>>> import numpy as np
>>> from numpy import linalg as LA
>>> np.set_printoptions(precision=4, suppress=True, linewidth=160)
>>> def tidy(a):
...     return np.round(a, 4) + 0
... 
>>> mat = np.loadtxt("w.csv", delimiter=",")
>>> tidy(mat)
array([[ 0.6233, -0.1055, -0.1662, -0.3172, -0.0789,  0.0624,  0.2853, -0.0621, -0.0071],
       [-0.1055,  0.8239, -0.1892,  0.0696,  0.0602,  0.0697,  0.1087, -0.0867, -0.2559],
       [-0.1662, -0.1892,  0.7789, -0.0012,  0.0686,  0.0883,  0.1544, -0.0071, -0.2692],
       [-0.3172,  0.0696, -0.0012,  0.5351, -0.1155,  0.0131,  0.2099,  0.1731,  0.2362],
       [-0.0789,  0.0602,  0.0686, -0.1155,  0.877 , -0.042 ,  0.0424, -0.2009,  0.1899],
       [ 0.0624,  0.0697,  0.0883,  0.0131, -0.042 ,  0.9601, -0.0581, -0.0617,  0.1125],
       [ 0.2853,  0.1087,  0.1544,  0.2099,  0.0424, -0.0581,  0.7782,  0.0562,  0.0563],
       [-0.0621, -0.0867, -0.0071,  0.1731, -0.2009, -0.0617,  0.0562,  0.1033,  0.0624],
       [-0.0071, -0.2559, -0.2692,  0.2362,  0.1899,  0.1125,  0.0563,  0.0624,  0.5203]])
>>> M2 = mat / np.sqrt((mat ** 2).mean(axis=1, keepdims=True))
>>> tidy(LA.norm(M2, axis=1))
array([3., 3., 3., 3., 3., 3., 3., 3., 3.])
>>> LA.matrix_rank(M2) == LA.matrix_rank(mat)
np.True_
>>> LA.lstsq(mat[:-1].T, mat[-1])[2]
np.int32(6)
>>> tidy(np.trace(LA.pinv(mat) @ mat))
np.float64(6.0)
>>> E = np.load("layer14.npy")
>>> tidy(E)
array([[-0.1291, -0.393 , -0.2629,  0.8716],
       [ 0.6455, -0.4373, -0.5642, -0.2717],
       [ 0.3873,  0.7998, -0.3301,  0.3184],
       [ 0.6455, -0.1212,  0.7097,  0.255 ]])
>>> proj = np.triu(np.array([[5, 1, 3, 3], [4, 3, 2, 5], [1, 0, 0, 1], [1, 0, 0, 4]]), 1) + np.eye(4)
>>> M2 = proj @ E @ LA.inv(proj)
>>> tidy(np.trace(M2)), tidy(np.trace(E))
(np.float64(-0.6415), np.float64(-0.6415))
>>> LA.matrix_rank(M2)
np.int64(4)
>>> r0 = np.array([-7, -7, -6, 6])
>>> M2 = E + np.outer(r0, np.eye(4)[3])
>>> tidy(M2)
array([[-0.1291, -0.393 , -0.2629, -6.1284],
       [ 0.6455, -0.4373, -0.5642, -7.2717],
       [ 0.3873,  0.7998, -0.3301, -5.6816],
       [ 0.6455, -0.1212,  0.7097,  6.255 ]])
>>> LA.matrix_rank(M2 - E)
np.int64(1)
>>> LA.matrix_rank(LA.inv(M2) - LA.inv(E), tol=1e-8)
np.int64(1)
>>> M = np.load("x.npy")
>>> M
array([[ 0.1249,  3.8475,  9.9326, 10.7499,  0.8887,  3.9897],
       [ 0.8482,  4.1087,  9.8709, 10.4388,  1.1489,  5.0325],
       [ 1.165 ,  5.5494, 10.2488, 10.0743, -1.2732,  4.5338],
       [-1.1101,  6.4688, 10.143 ,  9.8208,  0.8403,  4.4508],
       [-0.8321,  4.9148, 10.8179, 11.2293,  0.4658,  5.0545],
       [-0.7233,  4.588 , 11.1366, 10.6016, -1.5662,  4.6764],
       [ 0.3577,  3.6091,  8.6636, 12.0781, -0.1232,  5.562 ],
       [-0.3029,  5.2634, 10.4648,  9.8896,  0.1599,  5.229 ],
       [ 0.167 ,  5.5353, 11.9591,  8.333 , -0.3634,  2.7998],
       [ 0.7933,  2.8723,  9.8331,  8.7096, -1.6909,  4.5682],
       [-1.1284,  4.4903,  9.258 ,  8.7121, -0.1388,  5.5042],
       [ 0.054 ,  5.2566,  7.7828, 10.0464, -0.003 ,  4.7058],
       [-0.0137,  4.4012, 10.6886, 10.3404,  2.8073,  3.7199],
       [-1.1399,  5.7442,  9.8729,  9.2456, -0.4864,  5.088 ],
       [-0.2093,  6.2252, 10.6422,  7.9127,  0.3325,  4.1869],
       [ 0.2965,  3.9459, 10.7564, 10.5365,  0.4995,  4.708 ],
       [ 0.0923,  4.4286,  9.1955, 11.4006, -0.2007,  4.9539],
       [ 0.2373,  4.7157,  9.8974, 11.8483, -0.3787,  5.6185],
       [ 0.2269,  6.8217, 10.383 , 10.0076,  1.3579,  4.418 ],
       [-0.6218,  4.2022,  8.5828, 10.2075,  1.0995,  5.3033],
       [ 0.0766,  5.9468, 10.8831, 10.1124,  0.0931,  6.3424],
       [-0.4686,  5.9339, 10.2545,  9.8452, -0.21  ,  4.715 ],
       [-0.2726,  4.2827,  8.8173,  9.8002, -0.2892,  5.401 ],
       [ 0.4055,  5.0175, 11.8935,  9.5103, -0.5762,  4.1536],
       [-1.452 ,  5.7011, 11.3781, 10.1169, -0.0296,  5.1757],
       [-0.7992,  3.216 , 11.8833,  8.3727, -0.2133,  4.6011],
       [ 0.0811,  4.1601, 12.429 , 10.2503, -1.1334,  4.7159]])
>>> basis = M[[26, 22]].astype(float)
>>> for _ in range(7):
...     z = LA.norm(M[:, None] - basis, axis=-1).argmin(axis=1)
...     basis = np.array([M[z == j].mean(axis=0) for j in range(2)])
... 
>>> z
array([1, 1, 1, 1, 1, 0, 1, 1, 0, 0, 1, 1, 1, 1, 0, 1, 1, 1, 1, 1, 1, 1, 1, 0, 0, 0, 0])
>>> np.bincount(z)
array([ 8, 19])
>>> np.abs(basis[1] - basis[0]).argmax()
np.int64(2)
>>> tidy(basis)
array([[-0.2171,  4.6644, 11.3944,  9.2259, -0.6551,  4.3597],
       [-0.1269,  4.9438,  9.8165, 10.336 ,  0.3294,  4.9648]])
>>> tidy(basis[1] - basis[0])
array([ 0.0902,  0.2793, -1.5778,  1.1101,  0.9844,  0.6051])
>>> cen = M - M.mean(axis=0)
>>> V = LA.svd(cen)[2][:1]
>>> M2 = cen - cen @ V.T @ V
>>> tidy(np.cov(cen @ V.T, rowvar=False))
np.float64(1.7418)
>>> tidy(LA.norm(M2) / LA.norm(cen))
np.float64(0.8117)
>>> tidy(np.diag(V.T @ V))
array([0.0072, 0.0755, 0.4959, 0.3151, 0.0234, 0.0829])
>>> LA.norm(M2, axis=1).round(6).argmax()
np.int64(9)
>>> tidy(M2.std(axis=0))
array([0.6348, 0.9131, 0.6154, 0.6838, 0.9143, 0.5653])
>>> A = np.load("test8.npy")
>>> A
array([[ 6,  0, -3],
       [ 0, -9,  0],
       [-6,  0,  8]])
>>> q, V = LA.qr(A[:, :1])[0], LA.qr(A[:, 1:])[0]
>>> sigma = LA.svd(q.T @ V, compute_uv=False)
>>> tidy(np.degrees(np.arccos(sigma.clip(0, 1))))
array([24.444])
>>> tidy(sigma)
array([0.9104])
>>> rng = np.random.default_rng(867)
>>> z = rng.permutation(3)
>>> z
array([0, 1, 2])
>>> M2 = A[z][:, z]
>>> tidy(np.sort(np.abs(LA.eigvals(M2))))
array([ 2.6411,  9.    , 11.3589])
>>> np.trace(M2)
np.int64(5)
>>> blk = np.stack([A, 4 * A, A[::-1]])
>>> LA.matrix_rank(blk.reshape(3, -1))
np.int64(2)
>>> LA.matrix_rank(blk)
array([3, 3, 3])
>>> np.einsum("bij,cij->bc", blk, blk)
array([[ 226,  904,  -39],
       [ 904, 3616, -156],
       [ -39, -156,  226]])
>>> ev, V = LA.eig(A)
>>> tidy(np.prod(ev))
np.float64(-270.0)
>>> tidy(np.sort(LA.eigvals(LA.inv(A))))
array([-0.1111,  0.088 ,  0.3786])
>>> tidy(np.sort(LA.eigvals(A @ A)))
array([  6.9754,  81.    , 129.0246])
>>> tidy(np.sort(LA.eigvals(A.T)))
array([-9.    ,  2.6411, 11.3589])
